$ python -q
>>> import numpy as np
>>> from numpy import linalg as LA
>>> np.set_printoptions(precision=3, suppress=True, linewidth=160)
>>> arr = np.array([[-2.2, 0.5, -0.1],
...     [0.0, -1.5, -1.4],
...     [0.6, 0.7, -0.4],
...     [-0.3, 1.5, 0.9],
...     [-0.5, 0.5, 0.7],
...     [-0.8, 2.1, 0.5],
...     [0.7, -2.0, 0.2],
...     [-0.6, -0.9, -0.7],
...     [1.0, -0.3, 0.3],
...     [0.8, -0.7, 1.8],
...     [-0.9, 0.8, 1.0],
...     [0.2, -0.2, -1.4],
...     [-0.8, 0.2, 0.4],
...     [-1.1, -0.2, -0.5],
...     [0.0, 0.2, -0.5],
...     [-1.8, 0.0, 0.6],
...     [-0.1, -1.0, -0.9],
...     [0.5, 0.6, -1.7],
...     [-1.3, 0.9, 0.1],
...     [0.5, 1.0, 1.3],
...     [-0.2, 0.0, -0.5],
...     [-0.8, 0.1, -0.7],
...     [-0.2, -0.1, 1.0]])
>>> rng = np.random.default_rng(2662)
>>> arr[:, 2] = 3 * arr[:, 0] + 0.3 * rng.normal(size=23)
>>> print(arr)
[[-2.2    0.5   -6.7  ]
 [ 0.    -1.5    0.07 ]
 [ 0.6    0.7    2.395]
 [-0.3    1.5   -0.761]
 [-0.5    0.5   -1.69 ]
 [-0.8    2.1   -2.033]
 [ 0.7   -2.     2.461]
 [-0.6   -0.9   -2.139]
 [ 1.    -0.3    2.729]
 [ 0.8   -0.7    2.551]
 [-0.9    0.8   -3.379]
 [ 0.2   -0.2    0.386]
 [-0.8    0.2   -2.774]
 [-1.1   -0.2   -3.037]
 [ 0.     0.2   -0.414]
 [-1.8    0.    -5.38 ]
 [-0.1   -1.    -0.535]
 [ 0.5    0.6    1.508]
 [-1.3    0.9   -4.254]
 [ 0.5    1.     2.021]
 [-0.2    0.    -1.046]
 [-0.8    0.1   -2.358]
 [-0.2   -0.1   -0.774]]
>>> q, V = LA.qr(arr[:, :1])[0], LA.qr(arr[:, 1:])[0]
>>> sv = LA.svd(q.T @ V, compute_uv=False)
>>> print(np.degrees(np.arccos(sv.clip(0, 1))))
[6.386]
>>> print(sv)
[0.994]
>>> x = np.array([-1, 1, 0])
>>> target = arr @ x
>>> c, lr = np.zeros(3), 1 / LA.norm(arr, 2) ** 2
>>> for i in range(6):
...     c -= lr * arr.T @ (arr @ c - target)
...     if i % 2 == 0: print(i, round(LA.norm(arr @ c - target), 3))
... 
0 3.762
2 3.117
4 2.586
>>> print(round(float(LA.cond(arr)), 3))
31.165
>>> Ac = (arr - arr.mean(axis=0)) / arr.std(axis=0)
>>> print(Ac.std(axis=0))
[1. 1. 1.]
>>> c = LA.lstsq(np.delete(Ac, 2, axis=1), Ac[:, 2])[0]
>>> print(round(float(1 - np.var(Ac[:, 2] - np.delete(Ac, 2, axis=1) @ c)), 3))
0.986
>>> print(np.abs(c).argmax())
0
>>> r0 = np.array([-5, 2, 1])
>>> print(np.polyval(r0, arr[13]))
[ -7.25   0.4  -51.19]
>>> M2 = arr / np.sqrt((arr ** 2).mean(axis=1, keepdims=True))
>>> print(LA.norm(M2, axis=1))
[1.732 1.732 1.732 1.732 1.732 1.732 1.732 1.732 1.732 1.732 1.732 1.732 1.732 1.732 1.732 1.732 1.732 1.732 1.732 1.732 1.732 1.732 1.732]
>>> print(M2[3])
[-0.304  1.521 -0.772]
>>> print(LA.matrix_rank(M2) == LA.matrix_rank(arr))
True
>>> data = np.loadtxt("a.csv", delimiter=",")
>>> print(data)
[[-0.6   -0.4   -0.4    0.     3.1   -0.4   -1.1   -0.1   -2.3    0.3    0.8    0.4    1.1   -0.4   -0.1   -0.4  ]
 [-0.3   -2.5   -1.3   -0.4   -0.9   -1.1    1.1   -0.3    0.1    0.6   -0.7    0.     1.4    0.5   -0.5    0.5  ]
 [ 1.     0.5    2.3    0.2   -0.2    1.     1.1    1.3    0.2    0.     0.2   -1.2   -1.1   -0.8   -1.    -1.2  ]
 [ 0.4   -1.2    0.9    0.3   -2.5   -2.    -1.    -1.2   -0.2    0.5   -1.8    0.1   -0.8    0.9    1.4    0.3  ]
 [-0.5    0.3   -1.5    1.4   -0.3   -1.8    0.3    1.    -0.7   -0.1   -1.     1.7   -0.4   -0.9    0.9    0.2  ]
 [ 0.4   -0.7   -1.4   -1.     0.9   -1.     0.5    0.5    0.1    0.8   -0.6   -2.4    0.    -1.3   -0.5   -0.3  ]
 [ 1.     1.3    0.9   -0.3    1.2    0.5   -0.5    1.    -0.5   -1.4    1.7   -0.1   -0.6    1.3   -0.5   -1.3  ]
 [ 0.9    1.2   -1.     0.8    0.3    1.5   -0.3    0.1   -1.1    1.5    0.7   -0.2    0.     1.3    1.4   -2.   ]
 [ 1.616  0.592  1.234 -0.48   0.654 -0.205 -0.517 -0.182  1.366  0.157 -0.432 -0.919  0.214  0.358 -1.555 -0.473]
 [-0.8   -0.7    1.1    0.6   -0.6   -0.6    0.6    0.9   -0.6    2.     0.9    0.6   -0.4   -0.1    1.4    2.5  ]
 [ 1.1    0.     1.5   -0.5    0.9   -0.3   -0.7   -0.2    1.1    0.2   -0.5   -0.8    0.     0.    -1.7   -0.5  ]
 [-0.4   -0.6    0.9   -0.5    0.3    1.2   -1.8    0.4    0.9   -0.4   -1.9    0.5    0.     0.9    0.3   -0.3  ]
 [ 0.3   -1.6   -0.7   -0.3   -0.2   -1.7    0.6    1.    -0.3    0.4    0.3   -0.8    0.9   -0.8    0.     0.1  ]
 [-1.4   -0.3    0.4   -1.    -0.8    0.     0.7    1.5    0.1    0.    -0.2    0.     0.3   -0.8   -0.8    0.5  ]]
>>> LA.rank(data)
Traceback (most recent call last):
  File "<python-input-29>", line 1, in <module>
    LA.rank(data)
    ^^^^^^^
AttributeError: module 'numpy.linalg' has no attribute 'rank'
>>> print(np.abs(data).max())
3.1
>>> print(data.sum(axis=1))
[-0.5   -3.8    2.3   -5.9   -1.4   -6.     3.7    5.1    1.428  6.8   -0.4   -0.5   -2.8   -1.8  ]
>>> print(np.count_nonzero(data))
211
>>> np.zeros(14, 16)
Traceback (most recent call last):
  File "<python-input-33>", line 1, in <module>
    np.zeros(14, 16)
    ~~~~~~~~^^^^^^^^
TypeError: Cannot interpret '16' as a data type
>>> print(LA.matrix_rank(data))
14
